In [1]: import numpy as np

In [2]: import numpy.linalg as la

In [3]: np.set_printoptions(suppress=True, linewidth=160)

In [4]: f = np.array([3, 4, -5, 0, 5, -3, -5, -1, -1, 5])

In [5]: F = 5 * np.eye(10) + np.outer(f, f)

In [6]: F
Out[6]: 
array([[ 14.,  12., -15.,   0.,  15.,  -9., -15.,  -3.,  -3.,  15.],
       [ 12.,  21., -20.,   0.,  20., -12., -20.,  -4.,  -4.,  20.],
       [-15., -20.,  30.,   0., -25.,  15.,  25.,   5.,   5., -25.],
       [  0.,   0.,   0.,   5.,   0.,   0.,   0.,   0.,   0.,   0.],
       [ 15.,  20., -25.,   0.,  30., -15., -25.,  -5.,  -5.,  25.],
       [ -9., -12.,  15.,   0., -15.,  14.,  15.,   3.,   3., -15.],
       [-15., -20.,  25.,   0., -25.,  15.,  30.,   5.,   5., -25.],
       [ -3.,  -4.,   5.,   0.,  -5.,   3.,   5.,   6.,   1.,  -5.],
       [ -3.,  -4.,   5.,   0.,  -5.,   3.,   5.,   1.,   6.,  -5.],
       [ 15.,  20., -25.,   0.,  25., -15., -25.,  -5.,  -5.,  30.]])

In [7]: # symmetric, so the eigenvalues are real

In [8]: F.reshape(2, -1)
Out[8]: 
array([[ 14.,  12., -15.,   0.,  15.,  -9., -15.,  -3.,  -3.,  15.,  12.,  21., -20.,   0.,  20., -12., -20.,  -4.,  -4.,  20., -15., -20.,  30.,   0., -25.,
         15.,  25.,   5.,   5., -25.,   0.,   0.,   0.,   5.,   0.,   0.,   0.,   0.,   0.,   0.,  15.,  20., -25.,   0.,  30., -15., -25.,  -5.,  -5.,  25.],
       [ -9., -12.,  15.,   0., -15.,  14.,  15.,   3.,   3., -15., -15., -20.,  25.,   0., -25.,  15.,  30.,   5.,   5., -25.,  -3.,  -4.,   5.,   0.,  -5.,
          3.,   5.,   6.,   1.,  -5.,  -3.,  -4.,   5.,   0.,  -5.,   3.,   5.,   1.,   6.,  -5.,  15.,  20., -25.,   0.,  25., -15., -25.,  -5.,  -5.,  30.]])

In [9]: F.ravel(order="F")
Out[9]: 
array([ 14.,  12., -15.,   0.,  15.,  -9., -15.,  -3.,  -3.,  15.,  12.,  21., -20.,   0.,  20., -12., -20.,  -4.,  -4.,  20., -15., -20.,  30.,   0., -25.,
        15.,  25.,   5.,   5., -25.,   0.,   0.,   0.,   5.,   0.,   0.,   0.,   0.,   0.,   0.,  15.,  20., -25.,   0.,  30., -15., -25.,  -5.,  -5.,  25.,
        -9., -12.,  15.,   0., -15.,  14.,  15.,   3.,   3., -15., -15., -20.,  25.,   0., -25.,  15.,  30.,   5.,   5., -25.,  -3.,  -4.,   5.,   0.,  -5.,
         3.,   5.,   6.,   1.,  -5.,  -3.,  -4.,   5.,   0.,  -5.,   3.,   5.,   1.,   6.,  -5.,  15.,  20., -25.,   0.,  25., -15., -25.,  -5.,  -5.,  30.])

In [10]: t3 = F.reshape(10, 2, -1)

In [11]: t3.sum(axis=1)
Out[11]: 
array([[  5.,  -3., -18.,  -3.,  30.],
       [  0.,   1., -24.,  -4.,  40.],
       [  0.,   5.,  35.,   5., -50.],
       [  0.,   0.,   0.,   5.,   0.],
       [  0.,  -5., -30.,  -5.,  55.],
       [  5.,   3.,  18.,   3., -30.],
       [  0.,  10.,  30.,   5., -50.],
       [  0.,   1.,  11.,   1., -10.],
       [  0.,   1.,   6.,   6., -10.],
       [  0.,  -5., -30.,  -5.,  55.]])

In [12]: t3.transpose(1, 0, 2)
Out[12]: 
array([[[ 14.,  12., -15.,   0.,  15.],
        [ 12.,  21., -20.,   0.,  20.],
        [-15., -20.,  30.,   0., -25.],
        [  0.,   0.,   0.,   5.,   0.],
        [ 15.,  20., -25.,   0.,  30.],
        [ -9., -12.,  15.,   0., -15.],
        [-15., -20.,  25.,   0., -25.],
        [ -3.,  -4.,   5.,   0.,  -5.],
        [ -3.,  -4.,   5.,   0.,  -5.],
        [ 15.,  20., -25.,   0.,  25.]],

       [[ -9., -15.,  -3.,  -3.,  15.],
        [-12., -20.,  -4.,  -4.,  20.],
        [ 15.,  25.,   5.,   5., -25.],
        [  0.,   0.,   0.,   0.,   0.],
        [-15., -25.,  -5.,  -5.,  25.],
        [ 14.,  15.,   3.,   3., -15.],
        [ 15.,  30.,   5.,   5., -25.],
        [  3.,   5.,   6.,   1.,  -5.],
        [  3.,   5.,   1.,   6.,  -5.],
        [-15., -25.,  -5.,  -5.,  30.]]])

In [13]: np.einsum("ihd,ihd->ih", t3, t3)
Out[13]: 
array([[ 790.,  549.],
       [1385.,  976.],
       [2150., 1525.],
       [  25.,    0.],
       [2150., 1525.],
       [ 675.,  664.],
       [1875., 1800.],
       [  75.,   96.],
       [  75.,   96.],
       [1875., 1800.]])

In [14]: np.swapaxes(t3, 1, 2)[2]
Out[14]: 
array([[-15.,  15.],
       [-20.,  25.],
       [ 30.,   5.],
       [  0.,   5.],
       [-25., -25.]])
